>>> import numpy as np
>>> from numpy import linalg as LA
>>> np.set_printoptions(precision=1, suppress=True, linewidth=160, floatmode="fixed")
>>> def tidy(a):
...     return np.round(a, 1) + 0
... 
>>> K = np.load("m.npy")
>>> K
array([[0, 0, 2],
       [0, 0, 4],
       [0, 0, 0]])
>>> x = np.array([-2, 1, -1])
>>> K @ np.ones(3)
array([2.0, 4.0, 0.0])
>>> np.sign((K @ x).round(6))
array([-1, -1,  0])
>>> K * x
array([[ 0,  0, -2],
       [ 0,  0, -4],
       [ 0,  0,  0]])
>>> (K @ x).argmax()
np.int64(2)
>>> rng = np.random.default_rng(812448)
>>> labels = rng.permutation(3)
>>> labels
array([2, 0, 1])
>>> B = K[labels][:, labels]
>>> B
array([[0, 0, 0],
       [2, 0, 0],
       [4, 0, 0]])
>>> np.allclose(B, K)
False
>>> np.abs(np.diag(LA.qr(B)[1])) > 1e-9
array([ True, False, False])
>>> np.unique(B.round(6), axis=0).shape
(3, 3)
>>> np.allclose(B[:-1].T @ LA.lstsq(B[:-1].T, B[-1])[0], B[-1])
True
>>> tidy(B @ LA.pinv(B) @ B)
array([[0.0, 0.0, 0.0],
       [2.0, 0.0, 0.0],
       [4.0, 0.0, 0.0]])
>>> A = np.array([[-6.5, -10.4, -5.4],
...     [-6.2, -7.1, -6.2],
...     [-6.4, -10.1, -5.8],
...     [-5.5, -9.8, -6.7],
...     [-4.9, -9.3, -6.7],
...     [-4.9, -9.7, -5.0],
...     [-6.4, -8.6, -5.7],
...     [-8.6, -8.1, -5.8],
...     [-6.1, -8.4, -6.4],
...     [-5.1, -10.2, -6.5],
...     [-5.0, -9.6, -6.6],
...     [-3.4, -9.0, -5.5]])
>>> A
array([[ -6.5, -10.4,  -5.4],
       [ -6.2,  -7.1,  -6.2],
       [ -6.4, -10.1,  -5.8],
       [ -5.5,  -9.8,  -6.7],
       [ -4.9,  -9.3,  -6.7],
       [ -4.9,  -9.7,  -5.0],
       [ -6.4,  -8.6,  -5.7],
       [ -8.6,  -8.1,  -5.8],
       [ -6.1,  -8.4,  -6.4],
       [ -5.1, -10.2,  -6.5],
       [ -5.0,  -9.6,  -6.6],
       [ -3.4,  -9.0,  -5.5]])
>>> D = LA.norm(A[:, None] - A[None], axis=-1)
>>> D[8].round(6).argsort(kind="stable")[:4]
array([8, 6, 1, 4])
>>> tidy(LA.norm(A - A.mean(axis=0), axis=1))
array([1.6, 2.1, 1.1, 0.9, 1.1, 1.4, 0.9, 3.1, 0.9, 1.3, 1.0, 2.4])
>>> np.flatnonzero(D[8] < D.mean() / 2)
array([6, 8])
>>> tidy(LA.norm(A, axis=1))
array([13.4, 11.3, 13.3, 13.1, 12.5, 12.0, 12.1, 13.2, 12.2, 13.1, 12.7, 11.1])
>>> tidy(D[:5, :5])
array([[0.0, 3.4, 0.5, 1.7, 2.3],
       [3.4, 0.0, 3.0, 2.8, 2.6],
       [0.5, 3.0, 0.0, 1.3, 1.9],
       [1.7, 2.8, 1.3, 0.0, 0.8],
       [2.3, 2.6, 1.9, 0.8, 0.0]])
>>> B = np.array([[0, -1, -3, 1], [-2, 1, 1, -1], [-1, -2, 3, -3], [1, -2, 2, 3]])
>>> data = np.triu(B)
>>> data
array([[ 0, -1, -3,  1],
       [ 0,  1,  1, -1],
       [ 0,  0,  3, -3],
       [ 0,  0,  0,  3]])
>>> try:
...     LA.inv(data)
... except LA.LinAlgError as e:
...     print(e)
... 
Singular matrix
>>> tidy(data @ LA.pinv(data) @ data)
array([[ 0.0, -1.0, -3.0,  1.0],
       [ 0.0,  1.0,  1.0, -1.0],
       [ 0.0,  0.0,  3.0, -3.0],
       [ 0.0,  0.0,  0.0,  3.0]])
>>> LA.lstsq(data[:-1].T, data[-1])[2]
np.int32(3)
>>> np.unique(data.round(6), axis=0).shape
(4, 4)
>>> np.allclose(data[:-1].T @ LA.lstsq(data[:-1].T, data[-1])[0], data[-1])
True
>>> m1 = np.load("x.npy")
>>> m1
array([[8.1, 2.0, 9.0, 0.0],
       [7.0, 2.1, 2.0, 4.0],
       [5.0, 8.0, 6.1, 2.0],
       [8.0, 2.0, 9.0, 0.1]])
>>> B = np.array([[-2, -1], [1, 1]])
>>> cent = np.kron(B, m1)
>>> LA.matrix_rank(cent)
np.int64(8)
>>> cent
array([[-16.2,  -4.0, -18.0,  -0.0,  -8.1,  -2.0,  -9.0,  -0.0],
       [-14.0,  -4.2,  -4.0,  -8.0,  -7.0,  -2.1,  -2.0,  -4.0],
       [-10.0, -16.0, -12.2,  -4.0,  -5.0,  -8.0,  -6.1,  -2.0],
       [-16.0,  -4.0, -18.0,  -0.2,  -8.0,  -2.0,  -9.0,  -0.1],
       [  8.1,   2.0,   9.0,   0.0,   8.1,   2.0,   9.0,   0.0],
       [  7.0,   2.1,   2.0,   4.0,   7.0,   2.1,   2.0,   4.0],
       [  5.0,   8.0,   6.1,   2.0,   5.0,   8.0,   6.1,   2.0],
       [  8.0,   2.0,   9.0,   0.1,   8.0,   2.0,   9.0,   0.1]])
>>> np.allclose(cent, cent.T)
False
>>> np.allclose(cent @ cent.T, cent.T @ cent)
False
>>> tidy(np.sort(np.abs(LA.eigvals(cent))))
array([ 0.1,  0.2,  3.3,  3.3,  8.5,  8.5, 11.7, 30.6])
>>> tidy(LA.det(cent))
np.float64(2784.3)
>>> proj = A @ LA.solve(A.T @ A, A.T)
>>> tidy(np.diag(proj))
array([0.4, 0.4, 0.2, 0.1, 0.2, 0.3, 0.1, 0.6, 0.2, 0.2, 0.2, 0.3])
